>>> import numpy as np
>>> from numpy import linalg as LA
>>> np.set_printoptions(precision=2, suppress=True, linewidth=120, sign=" ")
>>> def rnd(a):
...     return np.round(a, 2) + 0
... 
>>> B = np.array([[-2, 0, -1, 2, -1, 2, -1, -1, 1],
...     [-2, 1, 0, 2, 1, -2, 1, -1, 1],
...     [0, 0, 2, -2, -1, 0, 0, 1, 2],
...     [-1, 0, 2, 0, -2, 0, 1, -2, -1],
...     [2, 0, -1, -2, 0, 2, 2, 1, -1],
...     [0, -2, -2, 2, 1, 1, 1, -1, 1],
...     [1, -1, 2, -1, 0, -2, 0, 2, -1],
...     [-1, -1, -1, -1, 2, -2, -1, -1, -2],
...     [0, 2, 0, -1, 0, -1, -1, -1, 0]])
>>> feats = np.triu(B)
>>> print(feats)
[[-2  0 -1  2 -1  2 -1 -1  1]
 [ 0  1  0  2  1 -2  1 -1  1]
 [ 0  0  2 -2 -1  0  0  1  2]
 [ 0  0  0  0 -2  0  1 -2 -1]
 [ 0  0  0  0  0  2  2  1 -1]
 [ 0  0  0  0  0  1  1 -1  1]
 [ 0  0  0  0  0  0  0  2 -1]
 [ 0  0  0  0  0  0  0 -1 -2]
 [ 0  0  0  0  0  0  0  0  0]]
>>> # triangular, det is the product of the diagonal
>>> r = LA.matrix_rank(feats)
>>> print(r)
7
>>> N = LA.svd(feats)[2][r:].T
>>> print([int(LA.matrix_rank(feats[:i])) for i in range(1, len(feats) + 1)])
[1, 2, 3, 4, 5, 6, 7, 7, 7]
>>> print(LA.matrix_rank(feats.T @ feats), LA.matrix_rank(feats @ feats.T))
7 7
>>> print(N.shape)
(9, 2)
>>> print([int(LA.matrix_rank(feats[:, :j + 1])) for j in range(9)])
[1, 2, 3, 3, 4, 5, 5, 6, 7]
>>> print(rnd(LA.norm(feats, 2) / LA.norm(feats)))
0.54
>>> print([round(float(x), 2) for x in LA.svd(feats, compute_uv=False)[:3]])
[4.8, 4.12, 3.93]
>>> Uu, sigma, Vt = LA.svd(feats)
>>> V = Vt[:(sigma > 1e-8).sum()]
>>> rng = np.random.default_rng(12383)
>>> x = feats[6] + -2 * feats[1] + rng.integers(2) * np.eye(9)[8]
>>> print(x)
[ 0. -2.  0. -4. -2.  4. -2.  4. -3.]
>>> print(rnd(np.diag(V.T @ V)))
[ 0.48  0.17  0.79  0.75  0.98  0.91  0.91  1.    1.  ]
>>> print(LA.matrix_rank(np.vstack([feats, x])))
7
>>> W0 = np.load("data.npy")
>>> print(W0)
[[-11.51   7.06   6.6    6.02  -5.68   2.48  -7.36   3.29   6.35]
 [ -9.78   6.47   2.45   3.93  -4.42   1.01  -6.56   4.78   4.87]
 [ -3.36   6.08  12.26  -1.78  -1.58  -1.55  -9.31   5.47   1.52]
 [ 10.05  -4.82   3.82  -4.68   5.55  -2.77   4.21  -2.16  -4.66]
 [ -4.43  -2.69  -5.09  -1.43   0.48   2.2   -1.09  -1.85   0.96]
 [ 17.96  -5.92  -6.04  -9.14  11.46  -4.81   9.39  -0.64 -11.36]
 [  4.84  -1.23   1.04  -2.9    5.65  -0.84   3.18  -2.73   0.42]
 [ -1.23  -2.61  -0.93   0.91  -3.06   4.16   0.42  -5.09   5.96]
 [ -1.07   1.85  -1.42  -4.    -0.09  -1.71  -5.82   9.19  -8.45]
 [  4.64   0.11   7.53  -3.65   1.49  -5.17   4.01  -3.64  -4.69]
 [ -1.88   2.62  -6.69  -3.25   2.    -0.99  -3.37   8.92  -9.52]
 [ -0.91   5.98   7.77  -0.25   3.62  -2.31  -3.24   0.14   1.23]
 [ -1.03   2.14   1.5   -4.06   0.84  -0.73  -1.66  -0.61  -2.48]
 [  4.46  -1.83  -2.94   1.32   6.55  -6.27  11.65  -7.75  -0.14]
 [-12.93   2.92  -8.81   3.38  -7.9    6.97 -11.7    6.85   3.04]
 [  6.68  -2.24   2.13  -1.73   5.15  -3.49   7.96  -6.23  -0.42]
 [ -0.6   -1.87   0.72   1.75  -4.35   3.22   1.05  -7.22   5.75]
 [  3.87  -1.96  -0.6    0.21  -0.81   3.02  -1.16  -1.29   3.97]
 [ -0.67   2.51   4.53  -1.26  -1.35  -0.39  -2.3    0.93   0.  ]
 [  1.33  -2.31  -6.6    4.49  -3.4    3.97   0.32   1.26   5.05]
 [  5.53  -6.04  -9.04  -4.68   3.26  -0.9    5.27  -3.3   -6.42]
 [  2.31  -1.46  -4.83  -0.29   0.02   2.36   0.53   0.43   0.08]
 [  2.4   -2.61   2.41  -3.4   -0.12  -2.19   1.83  -1.62  -2.  ]
 [ -5.8    1.83  -0.96  -4.2   -4.69   1.96  -8.33   5.24  -3.5 ]
 [  5.83   0.88   1.63  -0.56   4.4   -4.35   2.46   3.06  -4.31]
 [  2.81   1.01   1.33  -2.49   3.12  -5.3    4.49  -0.01  -3.4 ]
 [  5.25  -5.96  -2.13  -3.38  -0.57   2.39   0.32  -1.66  -2.67]
 [ 12.17  -2.71  -0.46  -7.22   8.55  -5.38   7.67  -2.24  -7.62]
 [-13.05   6.96   3.58  13.99  -3.75   1.3   -2.01   0.58  12.21]
 [ -4.1    2.29  -1.6   -1.03  -2.59  -2.54   1.66  -3.82  -0.9 ]
 [ -1.75  -0.04  -0.3   -3.82  -0.56   0.85  -6.14   6.55  -7.23]
 [ -6.57   4.14   0.09   3.37  -2.7   -0.19  -0.92   0.58   2.69]
 [ -4.28  -0.19  -3.11   6.53  -4.44   3.66   1.38  -4.04   8.11]]
>>> x = np.array([-2, -2, -7, 4, -3, -3, 8, 2, 3])
>>> target = W0 @ x
>>> print(rnd(LA.solve(W0.T @ W0, W0.T @ target)))
[-2. -2. -7.  4. -3. -3.  8.  2.  3.]
>>> target = target + 0.02 * rng.normal(size=33)
>>> print(rnd(target))
[ -36.84  -12.87 -147.96  -48.9    26.58    1.45  -19.29   25.59  -55.75  -55.03   -8.33  -91.4   -51.23   97.05
   27.22   14.25   21.49   -5.38  -51.75   84.67   54.84   29.11  -17.69  -60.61  -14.35    5.32  -11.42  -20.11
   72.16   29.02  -68.18   28.27   86.45]
>>> coef, *_ = LA.lstsq(W0, target)
>>> print([round(float(LA.norm(LA.solve(W0.T @ W0 + lam * np.eye(9), W0.T @ target))), 2) for lam in (0, 1, 10, 100)])
[12.96, 12.76, 11.81, 9.49]
>>> print(rnd(W0.T @ (target - W0 @ coef)))
[ 0.  0.  0.  0.  0.  0.  0.  0.  0.]
>>> mat = np.array([[3.0, 1.0, 1.0, 1.0, 1.0],
...     [1.0, 3.0, 1.0, 1.0, 1.0],
...     [1.0, 1.0, 3.0, 1.0, 1.0],
...     [1.0, 1.0, 1.0, 3.0, 1.0],
...     [1.0, 1.0, 1.0, 1.0, 3.0]])
>>> # symmetric, so the eigenvalues are real
>>> f = np.array([0, 5, 3])
>>> print(np.convolve(mat[3], f))
[  0.   5.   8.   8.  18.  14.   3.]
>>> print(np.sort(np.abs(np.fft.fft(mat[0]))), rnd(np.sort(LA.svd(mat, compute_uv=False))))
[ 2.  2.  2.  2.  7.] [ 2.  2.  2.  2.  7.]
>>> Q = mat.astype(float).copy()
>>> for j in range(5):
...     Q[:, j] -= Q[:, :j] @ (Q[:, :j].T @ Q[:, j])
...     Q[:, j] /= LA.norm(Q[:, j])
... 
>>> print(rnd(Q.T @ mat))
[[ 3.61  2.5   2.5   2.5   2.5 ]
 [ 0.    2.6   1.06  1.06  1.06]
 [ 0.    0.    2.37  0.69  0.69]
 [ 0.    0.    0.    2.27  0.51]
 [ 0.    0.    0.    0.    2.21]]
>>> print(rnd(Q.T @ Q))
[[ 1.  0.  0.  0.  0.]
 [ 0.  1.  0.  0.  0.]
 [ 0.  0.  1.  0.  0.]
 [ 0.  0.  0.  1.  0.]
 [ 0.  0.  0.  0.  1.]]
>>> F = np.load("dump.npy")
>>> print(rnd(F))
[[-0.47  0.41  0.78  0.07]
 [-0.69 -0.07 -0.33 -0.64]
 [-0.17  0.74 -0.53  0.37]
 [-0.52 -0.53 -0.1   0.67]]
>>> print(rnd(np.einsum("ij,ji->", F, F)))
0.17
>>> print(rnd(LA.det(F.T)))
-1.0
>>> print(rnd(np.kron(np.eye(2, dtype=int), F)))
[[-0.47  0.41  0.78  0.07  0.    0.    0.    0.  ]
 [-0.69 -0.07 -0.33 -0.64  0.    0.    0.    0.  ]
 [-0.17  0.74 -0.53  0.37  0.    0.    0.    0.  ]
 [-0.52 -0.53 -0.1   0.67  0.    0.    0.    0.  ]
 [ 0.    0.    0.    0.   -0.47  0.41  0.78  0.07]
 [ 0.    0.    0.    0.   -0.69 -0.07 -0.33 -0.64]
 [ 0.    0.    0.    0.   -0.17  0.74 -0.53  0.37]
 [ 0.    0.    0.    0.   -0.52 -0.53 -0.1   0.67]]
>>> print(rnd(np.einsum("ii->", F)))
-0.41
>>> print(rnd(LA.eigvals(F)))
[-1.  +0.j   -0.21+0.98j -0.21-0.98j  1.  +0.j  ]
>>> print(rnd(np.poly(F)))
[ 1.    0.41  0.   -0.41 -1.  ]
>>> print(rnd(LA.norm(F) ** 2 / LA.norm(F, 2) ** 2))
4.0
>>> print(rnd(F[2] @ F[3]))
0.0
>>> print(rnd(LA.norm(F, 2)))
1.0
>>> print(rnd(LA.norm(F, 1)), rnd(LA.norm(F, np.inf)))
1.86 1.82
>>> print(LA.norm(F, axis=1).argmax())
1
